$ python3 -q
>>> import numpy as np
>>> np.set_printoptions(suppress=True, linewidth=140)
>>> data = np.array([[0, 1, 0, 0], [1, 0, 0, 0], [0, 0, 0, 1], [0, 0, 1, 0]])
>>> print(data)
[[0 1 0 0]
 [1 0 0 0]
 [0 0 0 1]
 [0 0 1 0]]
>>> print(np.round(np.linalg.eigvalsh(data).min(), 2))
-1.0
>>> print(np.all(np.linalg.eigvalsh(data) > 0))
False
>>> A = np.diag(np.array([2, -3, -3, -2, 1, 0, -3, -3])) + -2 * np.eye(8, k=1) + -2 * np.eye(8, k=-1)
>>> print(A)
[[ 2. -2.  0.  0.  0.  0.  0.  0.]
 [-2. -3. -2.  0.  0.  0.  0.  0.]
 [ 0. -2. -3. -2.  0.  0.  0.  0.]
 [ 0.  0. -2. -2. -2.  0.  0.  0.]
 [ 0.  0.  0. -2.  1. -2.  0.  0.]
 [ 0.  0.  0.  0. -2.  0. -2.  0.]
 [ 0.  0.  0.  0.  0. -2. -3. -2.]
 [ 0.  0.  0.  0.  0.  0. -2. -3.]]
>>> # symmetric
>>> rng = np.random.default_rng(4010)
>>> idx = rng.permutation(8)
>>> A2 = A[:, idx] * rng.choice([-1, 1], 8)
>>> print(A2)
[[-0. -0.  0.  2. -0.  2.  0.  0.]
 [-0. -0.  0. -2. -0.  3.  0. -2.]
 [-0. -0. -2.  0. -0.  2.  0. -3.]
 [ 2. -0. -2.  0. -0. -0.  0. -2.]
 [-1.  2. -2.  0. -0. -0.  0.  0.]
 [ 2. -0.  0.  0.  2. -0.  0.  0.]
 [-0.  2.  0.  0.  3. -0. -2.  0.]
 [-0. -0.  0.  0.  2. -0. -3.  0.]]
>>> U, _, vt = np.linalg.svd(A.T @ A2)
>>> print(np.round(U @ vt, 2) + 0)
[[ 0.  0.  0.  1.  0.  0.  0.  0.]
 [ 0.  0.  0.  0.  0. -1.  0.  0.]
 [ 0.  0.  0.  0.  0.  0.  0.  1.]
 [ 0.  0.  1.  0.  0.  0.  0.  0.]
 [-1.  0.  0.  0.  0.  0.  0.  0.]
 [ 0. -1.  0.  0.  0.  0.  0.  0.]
 [ 0.  0.  0.  0. -1.  0.  0.  0.]
 [ 0.  0.  0.  0.  0.  0.  1.  0.]]
>>> print(np.round(np.linalg.lstsq(A, A2)[0], 2) + 0)
[[ 0.  0.  0.  1.  0.  0.  0.  0.]
 [ 0.  0.  0.  0.  0. -1.  0.  0.]
 [ 0.  0.  0.  0.  0.  0.  0.  1.]
 [ 0.  0.  1.  0.  0.  0.  0.  0.]
 [-1.  0.  0.  0.  0.  0.  0.  0.]
 [ 0. -1.  0.  0.  0.  0.  0.  0.]
 [ 0.  0.  0.  0. -1.  0.  0.  0.]
 [ 0.  0.  0.  0.  0.  0.  1.  0.]]
>>> O, vecs = np.linalg.qr(A[:, :7])[0], np.linalg.qr(A[:, 7:])[0]
>>> sv = np.linalg.svd(O.T @ vecs, compute_uv=False)
>>> print(sv.round(2))
[0.92]
>>> print(np.round(np.degrees(np.arccos(sv.clip(0, 1))), 2))
[23.71]
>>> print((sv > 0.9).sum())
1
>>> K = np.load("out7.npy")
>>> print(K)
[[3 2 1 0 0 3]
 [0 1 0 1 2 1]
 [0 0 0 3 3 2]
 [0 0 0 3 0 3]
 [0 0 0 0 1 1]
 [0 0 0 0 0 3]]
>>> A2 = K / np.sqrt((K ** 2).mean(axis=1, keepdims=True))
>>> print(np.linalg.matrix_rank(K - K.mean(axis=1, keepdims=True)))
5
>>> print(np.round(K - K.mean(axis=1, keepdims=True), 2))
[[ 1.5   0.5  -0.5  -1.5  -1.5   1.5 ]
 [-0.83  0.17 -0.83  0.17  1.17  0.17]
 [-1.33 -1.33 -1.33  1.67  1.67  0.67]
 [-1.   -1.   -1.    2.   -1.    2.  ]
 [-0.33 -0.33 -0.33 -0.33  0.67  0.67]
 [-0.5  -0.5  -0.5  -0.5  -0.5   2.5 ]]
>>> print(np.linalg.matrix_rank(A2) == np.linalg.matrix_rank(K))
True
>>> r0, g = K[0], K[4]
>>> print(r0 @ r0)
23
>>> pr = (r0 @ g) / (r0 @ r0) * r0
>>> print(np.round(g - pr, 2))
[-0.39 -0.26 -0.13  0.    1.    0.61]
>>> print(A.sum(axis=1))
[ 0. -7. -7. -6. -3. -4. -7. -5.]
>>> print(np.round(A.mean(axis=0), 2))
[ 0.   -0.88 -0.88 -0.75 -0.38 -0.5  -0.88 -0.62]
>>> print(np.abs(A).max())
3.0
>>> print(A.shape)
(8, 8)
>>> print(np.round(np.linalg.svd(A, compute_uv=False), 2))
[5.91 5.45 3.45 3.37 2.79 2.08 0.83 0.57]
>>> feats = np.loadtxt("x.csv", delimiter=",")
>>> print(feats)
[[ 1.22  0.52  1.38  0.58 -0.29  1.22 -0.09  1.3 ]
 [ 0.12  0.33  0.01  0.04  0.05  0.19  0.   -0.05]
 [-2.52 -1.17 -2.72 -1.33  0.17 -2.43  0.09 -2.51]
 [-0.99 -0.44 -0.97 -0.29 -0.08 -1.22  0.05 -1.  ]
 [-3.16 -1.53 -3.19 -1.61  0.09 -3.18  0.06 -3.12]
 [-2.48 -1.34 -2.53 -1.08  0.08 -2.57 -0.07 -2.5 ]
 [-2.36 -1.24 -2.34 -1.08 -0.03 -2.37  0.1  -2.54]
 [ 0.   -0.08 -0.18 -0.23 -0.03 -0.08  0.22 -0.17]
 [ 0.23 -0.01  0.32  0.17 -0.02  0.22  0.02  0.14]
 [-1.76 -0.88 -1.7  -1.05  0.1  -1.77  0.15 -1.71]
 [-3.59 -1.64 -3.69 -1.91  0.07 -3.42 -0.1  -3.47]
 [ 0.04 -0.05  0.    0.25 -0.13  0.35  0.1   0.13]
 [ 0.99  0.35  1.    0.63 -0.02  0.93  0.06  0.85]
 [-0.64 -0.44 -0.61 -0.34  0.23 -0.64  0.07 -0.55]
 [ 0.89  0.61  0.96  0.44 -0.01  0.91  0.    0.77]
 [-0.87 -0.46 -0.4  -0.21  0.02 -0.66 -0.09 -0.64]
 [ 1.06  0.6   1.47  0.7   0.12  1.43  0.07  1.55]
 [-0.58 -0.25 -0.56 -0.3  -0.05 -0.45 -0.04 -0.68]
 [-4.46 -2.3  -4.34 -2.12  0.12 -4.52  0.11 -4.47]
 [-0.18 -0.29 -0.22 -0.18 -0.07 -0.34 -0.05 -0.3 ]
 [-2.77 -1.26 -2.61 -1.3   0.11 -2.44 -0.06 -2.54]
 [-0.48 -0.2  -0.78 -0.31 -0.22 -0.76  0.11 -0.6 ]
 [-1.02 -0.56 -0.87 -0.49  0.   -1.   -0.15 -0.95]
 [ 0.4   0.23  0.53 -0.02 -0.11  0.58  0.13  0.4 ]
 [ 4.14  1.88  3.93  2.14  0.02  4.08  0.18  4.19]
 [-0.53 -0.14 -0.29 -0.31  0.07 -0.5   0.   -0.33]
 [-0.48 -0.38 -0.45 -0.22  0.03 -0.52  0.21 -0.53]
 [-2.64 -1.19 -2.54 -1.17  0.14 -2.38 -0.01 -2.55]
 [-1.09 -0.38 -0.97 -0.47  0.1  -0.99 -0.26 -0.99]]
>>> vec = np.array([0, 1, 0, 1, 3, 1, 2, 0])
>>> y = feats @ vec
>>> print(np.round(np.linalg.lstsq(feats, y)[0], 2) + 0)
[0. 1. 0. 1. 3. 1. 2. 0.]
>>> y = y + 0.02 * rng.normal(size=29)
>>> print(y.round(2))
[ 1.28  0.7  -4.26 -2.1  -5.95 -4.91 -4.57 -0.03  0.37 -3.07 -6.98  0.32  1.96 -0.62  1.93 -1.44  3.24 -1.17 -8.37 -1.13 -4.77 -1.7  -2.38
  0.7   8.54 -0.78 -0.61 -4.36 -2.05]
>>> b, *_ = np.linalg.lstsq(feats, y)
>>> print(np.round(np.linalg.norm(y - feats @ b), 2))
0.11
>>> print(b.round())
[-0.  1.  0.  1.  3.  1.  2. -0.]
>>> print(b.round(2))
[-0.01  1.02  0.02  0.99  2.98  1.01  2.01 -0.03]
>>> r = np.linalg.matrix_rank(K)
>>> print(r)
5
>>> N = np.linalg.svd(K)[2][r:].T
>>> print([int(np.linalg.matrix_rank(np.delete(K, i, axis=0))) for i in range(6)])
[4, 4, 5, 5, 5, 5]
>>> print(np.round(K @ N, 2) + 0)
[[0.]
 [0.]
 [0.]
 [0.]
 [0.]
 [0.]]
>>> print(np.round(N @ N.T, 2) + 0)
[[ 0.1  0.  -0.3  0.   0.   0. ]
 [ 0.   0.   0.   0.   0.   0. ]
 [-0.3  0.   0.9  0.   0.   0. ]
 [ 0.   0.   0.   0.   0.   0. ]
 [ 0.   0.   0.   0.   0.   0. ]
 [ 0.   0.   0.   0.   0.   0. ]]
>>> print([int(np.linalg.matrix_rank(K[:i])) for i in range(1, len(K) + 1)])
[1, 2, 3, 4, 5, 5]
>>> print(np.linalg.matrix_rank(K.T @ K), np.linalg.matrix_rank(K @ K.T))
5 5
>>> t = np.radians(120)
>>> r_ = np.eye(8)
>>> r_[5, 5] = r_[0, 0] = np.cos(t)
>>> r_[5, 0], r_[0, 5] = -np.sin(t), np.sin(t)
>>> print(r_.round(2))
[[-0.5   0.    0.    0.    0.    0.87  0.    0.  ]
 [ 0.    1.    0.    0.    0.    0.    0.    0.  ]
 [ 0.    0.    1.    0.    0.    0.    0.    0.  ]
 [ 0.    0.    0.    1.    0.    0.    0.    0.  ]
 [ 0.    0.    0.    0.    1.    0.    0.    0.  ]
 [-0.87  0.    0.    0.    0.   -0.5   0.    0.  ]
 [ 0.    0.    0.    0.    0.    0.    1.    0.  ]
 [ 0.    0.    0.    0.    0.    0.    0.    1.  ]]
>>> A2 = feats @ r_.T
>>> print(np.round(np.abs(A2 - feats).max(axis=0), 2))
[ 2.78  0.    0.    0.    0.   10.64  0.    0.  ]
>>> print(np.allclose(np.linalg.norm(feats, axis=1), np.linalg.norm(A2, axis=1)))
True
>>> idx = rng.permutation(8)
>>> print(idx)
[2 0 6 5 7 3 4 1]
>>> A2 = r_[idx][:, idx]
>>> print(np.allclose(A2, r_))
False
>>> print(np.round(np.diag(A2), 2))
[ 1.  -0.5  1.  -0.5  1.   1.   1.   1. ]
>>> mat = np.load("mat.npy")
>>> print(mat)
[[ 1.82  0.28  4.72  1.37]
 [ 0.51 -2.48 -5.64  0.78]
 [-3.08 -4.54  3.35  0.84]
 [ 3.01  2.49  3.44  0.3 ]
 [ 0.74 -1.52 -5.29  1.08]
 [-5.04 -3.63  4.3  -1.15]
 [-3.76 -5.16  4.1  -0.6 ]
 [ 0.24 -3.98 -9.53  0.04]
 [-2.03 -3.48  3.68 -1.71]
 [ 0.19  0.26  2.95  2.39]
 [ 3.7   0.53  2.4  -0.05]
 [-2.21 -2.58  4.64 -0.46]
 [ 2.94  2.36  2.96  1.41]
 [ 0.86  1.64  2.44 -0.46]
 [-0.93 -1.86 -7.1   0.4 ]
 [-1.59 -5.03  3.82  0.69]
 [ 2.97  2.22  4.94  2.64]
 [ 0.17 -3.65  1.84 -0.9 ]
 [ 1.03 -0.62  2.77  0.27]
 [-0.09 -3.47 -7.43 -1.51]
 [-1.97 -4.55  4.82 -1.24]
 [ 3.05  2.87  3.56  0.86]
 [ 1.32 -3.15 -8.9  -0.84]
 [ 1.41  2.66  2.75  1.19]]
>>> A2 = np.c_[mat[:, :2] @ np.array([[2, 3], [-2, 2]]), np.array([5, 1, 4, 3, 6, 8, 0, 4, 1, 0, 8, 8, 1, 3, 2, 3, 7, 0, 3, 5, 2, 4, 5, 2])]
>>> print(A2.round(2))
[[  3.08   6.02   5.  ]
 [  5.98  -3.43   1.  ]
 [  2.92 -18.32   4.  ]
 [  1.04  14.01   3.  ]
 [  4.52  -0.82   6.  ]
 [ -2.82 -22.38   8.  ]
 [  2.8  -21.6    0.  ]
 [  8.44  -7.24   4.  ]
 [  2.9  -13.05   1.  ]
 [ -0.14   1.09   0.  ]
 [  6.34  12.16   8.  ]
 [  0.74 -11.79   8.  ]
 [  1.16  13.54   1.  ]
 [ -1.56   5.86   3.  ]
 [  1.86  -6.51   2.  ]
 [  6.88 -14.83   3.  ]
 [  1.5   13.35   7.  ]
 [  7.64  -6.79   0.  ]
 [  3.3    1.85   3.  ]
 [  6.76  -7.21   5.  ]
 [  5.16 -15.01   2.  ]
 [  0.36  14.89   4.  ]
 [  8.94  -2.34   5.  ]
 [ -2.5    9.55   2.  ]]
>>> print(np.round(np.linalg.norm(A2 - mat @ np.linalg.lstsq(mat, A2)[0], axis=0), 2) + 0)
[ 0.    0.   16.36]
>>> W0 = np.eye(5, dtype=int)[rng.permutation(5)] * np.array([0, -2, 3, 2, 3])
>>> print(W0)
[[ 0  0  3  0  0]
 [ 0 -2  0  0  0]
 [ 0  0  0  0  0]
 [ 0  0  0  2  0]
 [ 0  0  0  0  3]]
>>> # rows and columns are dependent
>>> print(W0 @ W0.T)
[[9 0 0 0 0]
 [0 4 0 0 0]
 [0 0 0 0 0]
 [0 0 0 4 0]
 [0 0 0 0 9]]
>>> print(np.argsort(-np.linalg.norm(W0, axis=0).round(6), kind="stable")[:3])
[2 4 1]
>>> print(np.linalg.matrix_rank(W0, rtol=0.1))
4
>>> hat = np.triu(np.array([[3, 1, 2, 0, 1],
...     [0, 2, 3, 1, 0],
...     [1, 3, 1, 0, 0],
...     [2, 2, 2, 0, 2],
...     [3, 0, 0, 2, 1]]), 1) + np.eye(5)
>>> A2 = hat @ W0 @ np.linalg.inv(hat)
>>> print(hat @ W0 - W0 @ hat)
[[ 0. -2.  0.  0.  3.]
 [ 0.  0.  6.  4.  0.]
 [ 0.  0.  0.  0.  0.]
 [ 0.  0.  0.  0.  2.]
 [ 0.  0.  0.  0.  0.]]
>>> E = np.load("a.npy")
>>> print(E)
[[  0   0  -3   0]
 [  1  -3  -5  -3]
 [  4   0  -3  -3]
 [  5  -2  -1  -1]
 [  2  -3   1  -3]
 [  3  -6  -1   0]
 [  0  -5   1   3]
 [ -1  -7   4   1]
 [ -3  -8   7   0]
 [ -2 -11   6   1]
 [  1 -14   8   2]
 [  2 -13   6   0]
 [  0 -13   5   2]
 [ -3 -10   7  -1]
 [ -3 -13   4   2]
 [ -2 -16   7   4]
 [ -2 -19   9   1]
 [  1 -17   8   4]
 [ -1 -19   5   7]
 [ -1 -20   7   8]
 [ -2 -23   5   9]
 [ -3 -23   8   6]
 [ -1 -20   6   6]
 [ -4 -19   9   9]
 [ -6 -16  10  10]
 [ -6 -15  11  11]
 [ -6 -15  12  13]
 [ -3 -14  12  12]
 [ -1 -15  15  10]
 [  2 -12  12   8]
 [  0 -14  13   5]
 [ -1 -15  13   6]
 [ -1 -15  13   4]
 [ -4 -16  14   6]
 [ -3 -14  13   9]
 [ -6 -16  13  10]]
>>> hat = E @ np.linalg.solve(E.T @ E, E.T)
>>> print(np.round(np.linalg.eigvalsh(hat), 2) + 0)
[0. 0. 0. 0. 0. 0. 0. 0. 0. 0. 0. 0. 0. 0. 0. 0. 0. 0. 0. 0. 0. 0. 0. 0. 0. 0. 0. 0. 0. 0. 0. 0. 1. 1. 1. 1.]
>>> print(np.trace(hat))
4.0
>>> print(np.linalg.matrix_rank(np.eye(36) - hat))
32
>>> print(np.allclose(hat @ hat, hat))
True
